$ ipython --no-banner

In [1]: import numpy as np

In [2]: np.set_printoptions(precision=2, suppress=True, linewidth=120)

In [3]: def rnd(a):
   ...:     return np.round(a, 2) + 0
   ...: 

In [4]: K = np.loadtxt("run3.csv", delimiter=",")

In [5]: print(K)
[[ 7.89 -0.37  0.26]
 [-0.37  6.72  0.89]
 [ 0.26  0.89  7.38]]

In [6]: evals, evecs = np.linalg.eigh(K)

In [7]: rnd(evals)
Out[7]: array([5.99, 8.  , 8.  ])

In [8]: rnd(evals.sum()), np.trace(K)
Out[8]: (np.float64(21.99), np.float64(21.99))

In [9]: np.unique(evals.round(6) + 0, return_counts=True)[1]
Out[9]: array([1, 1, 1])

In [10]: print(rnd(evecs.T @ K @ evecs))
[[5.99 0.   0.  ]
 [0.   8.   0.  ]
 [0.   0.   8.  ]]

In [11]: rnd(np.linalg.eigvalsh(K + 2 * np.eye(3)))
Out[11]: array([ 7.99, 10.  , 10.  ])

In [12]: (evals > 1e-8).sum(), (evals < -1e-8).sum()
Out[12]: (np.int64(3), np.int64(0))

In [13]: rnd(evecs.T @ evecs)
Out[13]: 
array([[1., 0., 0.],
       [0., 1., 0.],
       [0., 0., 1.]])

In [14]: rnd(evecs @ np.diag(evals) @ evecs.T)
Out[14]: 
array([[ 7.89, -0.37,  0.26],
       [-0.37,  6.72,  0.89],
       [ 0.26,  0.89,  7.38]])

In [15]: out = K / np.linalg.norm(K, axis=1, keepdims=True)

In [16]: gram = out @ out.T

In [17]: print(np.argwhere(np.triu(np.abs(gram) > 0.95, 1)))
[]

In [18]: rnd(gram)
Out[18]: 
array([[ 1.  , -0.1 ,  0.06],
       [-0.1 ,  1.  ,  0.25],
       [ 0.06,  0.25,  1.  ]])

In [19]: print((np.abs(gram) > 0.9).astype(int))
[[1 0 0]
 [0 1 0]
 [0 0 1]]

In [20]: rnd(np.degrees(np.arccos(np.clip(gram[1, 2], -1, 1))))
Out[20]: np.float64(75.72)

In [21]: (gram - 2 * np.eye(3)).round(6).argmax(axis=1)
Out[21]: array([2, 2, 1])

In [22]: q = K.astype(float).copy()

In [23]: for j in range(3):
    ...:     q[:, j] -= q[:, :j] @ (q[:, :j].T @ q[:, j])
    ...:     q[:, j] /= np.linalg.norm(q[:, j])
    ...: 

In [24]: rnd(q.T @ q)
Out[24]: 
array([[1., 0., 0.],
       [0., 1., 0.],
       [0., 0., 1.]])

In [25]: print(rnd(q))
[[ 1.    0.04 -0.04]
 [-0.05  0.99 -0.13]
 [ 0.03  0.13  0.99]]

In [26]: vec = np.array([-3, 2, 0])

In [27]: rhs = K @ vec

In [28]: rnd(rhs)
Out[28]: array([-24.41,  14.55,   1.  ])

In [29]: rnd(np.linalg.solve(K.T, K[2]))
Out[29]: array([0., 0., 1.])

In [30]: arr = np.load("sample4.npy")

In [31]: arr
Out[31]: 
array([[4, 0, 1, 5, 2],
       [4, 0, 1, 5, 2]])

In [32]: U, sv, Vt = np.linalg.svd(arr)

In [33]: evecs = Vt[:(sv > 1e-8).sum()]

In [34]: rng = np.random.default_rng(51684)

In [35]: vec = arr[0] + 3 * arr[1] + rng.integers(2) * np.eye(5)[0]

In [36]: vec
Out[36]: array([16.,  0.,  4., 20.,  8.])

In [37]: rnd(np.diag(evecs.T @ evecs))
Out[37]: array([0.35, 0.  , 0.02, 0.54, 0.09])

In [38]: rnd(evecs.T @ evecs)
Out[38]: 
array([[0.35, 0.  , 0.09, 0.43, 0.17],
       [0.  , 0.  , 0.  , 0.  , 0.  ],
       [0.09, 0.  , 0.02, 0.11, 0.04],
       [0.43, 0.  , 0.11, 0.54, 0.22],
       [0.17, 0.  , 0.04, 0.22, 0.09]])

In [39]: np.linalg.matrix_rank(np.vstack([arr, vec]))
Out[39]: np.int64(1)

In [40]: np.allclose(evecs.T @ evecs @ vec, vec)
Out[40]: True

In [41]: cent = np.array([[-1, -1, 0], [1, -3, -1]])

In [42]: J = rng.normal(size=(32, 2)) @ cent + np.array([0, -3, -3])

In [43]: rnd(J)
Out[43]: 
array([[ 0.5 , -1.18, -2.67],
       [-0.62, -2.04, -2.61],
       [ 2.15, -0.87, -3.01],
       [ 1.68, -4.78, -3.87],
       [ 0.24, -1.79, -2.76],
       [ 1.04, -9.29, -4.83],
       [ 0.56, -7.56, -4.28],
       [ 0.39, -0.43, -2.46],
       [ 1.34, -4.61, -3.74],
       [ 0.76, -0.7 , -2.61],
       [-1.74,  2.28, -1.25],
       [-0.14,  1.35, -1.88],
       [ 0.59,  0.03, -2.39],
       [-4.02,  2.49, -0.62],
       [ 1.42, -6.76, -4.3 ],
       [-1.12,  0.05, -1.96],
       [ 0.21, -1.32, -2.63],
       [-1.99, -1.37, -2.1 ],
       [ 0.17, -7.16, -4.08],
       [-2.33, -1.18, -1.96],
       [-1.3 , -2.26, -2.49],
       [ 0.06, -1.79, -2.71],
       [ 0.87, -6.5 , -4.09],
       [-0.37, -4.5 , -3.28],
       [-1.47,  3.56, -0.99],
       [-0.76, -4.52, -3.19],
       [ 0.3 , -4.97, -3.57],
       [-0.3 , -1.68, -2.59],
       [ 0.56, -4.44, -3.5 ],
       [-1.14, -1.09, -2.24],
       [ 0.34, -2.12, -2.87],
       [-0.22, -1.14, -2.48]])

In [44]: out = np.c_[J[:, :2] @ np.array([[0, 2], [2, 2]]), np.array([-2, 0, 1, 2, 1, -2, 1, 2, -2, -1, -1, 0, -1, -2, 0, 1, 0, 0, 2, -1, 2, 1, 0, -2, -1, 1, -1, 0, 2, 1, -1, 2])]

In [45]: rnd(out)
Out[45]: 
array([[ -2.37,  -1.38,  -2.  ],
       [ -4.09,  -5.33,   0.  ],
       [ -1.75,   2.56,   1.  ],
       [ -9.57,  -6.2 ,   2.  ],
       [ -3.58,  -3.1 ,   1.  ],
       [-18.58, -16.49,  -2.  ],
       [-15.12, -14.  ,   1.  ],
       [ -0.87,  -0.09,   2.  ],
       [ -9.21,  -6.52,  -2.  ],
       [ -1.4 ,   0.12,  -1.  ],
       [  4.55,   1.08,  -1.  ],
       [  2.71,   2.43,   0.  ],
       [  0.05,   1.23,  -1.  ],
       [  4.98,  -3.06,  -2.  ],
       [-13.53, -10.68,   0.  ],
       [  0.11,  -2.12,   1.  ],
       [ -2.63,  -2.2 ,   0.  ],
       [ -2.74,  -6.73,   0.  ],
       [-14.33, -13.98,   2.  ],
       [ -2.36,  -7.01,  -1.  ],
       [ -4.52,  -7.11,   2.  ],
       [ -3.58,  -3.47,   1.  ],
       [-12.99, -11.26,   0.  ],
       [ -9.01,  -9.75,  -2.  ],
       [  7.12,   4.19,  -1.  ],
       [ -9.04, -10.56,   1.  ],
       [ -9.94,  -9.34,  -1.  ],
       [ -3.35,  -3.95,   0.  ],
       [ -8.89,  -7.77,   2.  ],
       [ -2.19,  -4.47,   1.  ],
       [ -4.25,  -3.58,  -1.  ],
       [ -2.28,  -2.72,   2.  ]])

In [46]: rnd(np.linalg.norm(np.linalg.qr(J)[0].T @ out, axis=0) ** 2 / ((out ** 2).sum(axis=0) + 1e-12))
Out[46]: array([1.  , 1.  , 0.03])

In [47]: np.linalg.matrix_rank(out)
Out[47]: np.int64(3)

In [48]: rnd(np.linalg.norm(out - J @ np.linalg.lstsq(J, out)[0], axis=0))
Out[48]: array([0.  , 0.  , 7.49])
